In [1]: import numpy as np

In [2]: from numpy import linalg as LA

In [3]: np.set_printoptions(precision=2, suppress=True, linewidth=120)

In [4]: W0 = np.load("x.npy")

In [5]: print(W0)
[[ 0  3 -3 -1]
 [ 2  1  5  3]
 [ 0  4  5 -3]
 [-1  0 -2 -3]
 [-2 -2 -5 -2]
 [ 1  0  5 -4]
 [ 3  1  3  0]
 [ 3  1  3  0]]

In [6]: other = W0 / np.sqrt((W0 ** 2).mean(axis=1, keepdims=True))

In [7]: print(other[5])
[ 0.31  0.    1.54 -1.23]

In [8]: print(LA.matrix_rank(other) == LA.matrix_rank(W0))
True

In [9]: x = np.array([-4, 1, -6, 0])

In [10]: target = W0 @ x

In [11]: print(np.round(LA.pinv(W0) @ W0, 2) + 0)
[[1. 0. 0. 0.]
 [0. 1. 0. 0.]
 [0. 0. 1. 0.]
 [0. 0. 0. 1.]]

In [12]: rng = np.random.default_rng(372)

In [13]: target = target + 0.05 * rng.normal(size=8)

In [14]: print(target)
[ 21.02 -36.98 -25.98  16.03  36.04 -33.93 -29.   -28.99]

In [15]: b, *_ = LA.lstsq(W0, target)

In [16]: print([round(float(LA.norm(LA.solve(W0.T @ W0 + lam * np.eye(4), W0.T @ target))), 2) for lam in (0, 1, 10, 100)])
[7.28, 7.15, 6.45, 4.02]

In [17]: other = np.c_[W0[:, :1] @ np.array([[-2]]), np.array([5, 3, -2, 4, -2, 5, -4, 3])]

In [18]: print(other)
[[ 0  5]
 [-4  3]
 [ 0 -2]
 [ 2  4]
 [ 4 -2]
 [-2  5]
 [-6 -4]
 [-6  3]]

In [19]: print(LA.matrix_rank(other))
2

In [20]: print(LA.matrix_rank(np.c_[W0, other]))
5

In [21]: x = np.array([8, 5])

In [22]: target = other @ x

In [23]: print(LA.solve(other.T @ other, other.T @ target))
[8. 5.]

In [24]: target = target + 0.1 * rng.normal(size=8)

In [25]: print(target)
[ 25.04 -16.94 -10.01  36.01  22.06   9.01 -68.07 -32.98]

In [26]: b, *_ = LA.lstsq(other, target)

In [27]: print([round(float(LA.norm(LA.solve(other.T @ other + lam * np.eye(2), other.T @ target))), 2) for lam in (0, 1, 10, 100)])
[9.44, 9.34, 8.55, 4.63]

In [28]: lab = rng.permutation(4)

In [29]: other = W0[:, lab] * rng.choice([-1, 1], 4)

In [30]: print(other)
[[-3 -3  1  0]
 [ 5 -1 -3  2]
 [ 5 -4  3  0]
 [-2  0  3 -1]
 [-5  2  2 -2]
 [ 5  0  4  1]
 [ 3 -1  0  3]
 [ 3 -1  0  3]]

In [31]: U, _, Vh = LA.svd(W0.T @ other)

In [32]: print(np.round(U @ Vh, 2) + 0)
[[ 0.  0.  0.  1.]
 [ 0. -1.  0.  0.]
 [ 1.  0.  0.  0.]
 [ 0.  0. -1.  0.]]

In [33]: print(np.round(LA.lstsq(W0, other)[0], 2) + 0)
[[ 0.  0.  0.  1.]
 [ 0. -1.  0.  0.]
 [ 1.  0.  0.  0.]
 [ 0.  0. -1.  0.]]

In [34]: K = np.array([[10, 2, -6, -2], [35, 7, 6, 6], [5, 1, 4, -9], [15, 3, -2, 1]])

In [35]: # looks like rank 3

In [36]: def softmax(z):
    ...:     e = np.exp(z - z.max(axis=-1, keepdims=True))
    ...:     return e / e.sum(axis=-1, keepdims=True)
    ...: 

In [37]: print(np.round(softmax(K[1]), 2) + 0)
[1. 0. 0. 0.]

In [38]: print(np.round(softmax(10 * K[1]), 2) + 0)
[1. 0. 0. 0.]

In [39]: print(np.round(softmax(K[1] + -2), 2) + 0)
[1. 0. 0. 0.]

In [40]: print(softmax(K).sum(axis=1))
[1. 1. 1. 1.]

In [41]: att = K @ K.T / np.sqrt(4)

In [42]: print(np.round(softmax(att), 2) + 0)
[[0. 1. 0. 0.]
 [0. 1. 0. 0.]
 [0. 1. 0. 0.]
 [0. 1. 0. 0.]]

In [43]: print(np.round(softmax(att + np.triu(np.full(att.shape, -np.inf), 1)), 2) + 0)
[[1. 0. 0. 0.]
 [0. 1. 0. 0.]
 [0. 1. 0. 0.]
 [0. 1. 0. 0.]]

In [44]: print(softmax(att).round(6).argmax(axis=1))
[1 1 1 1]

In [45]: print(softmax(att)[1] @ K)
[35.  7.  6.  6.]
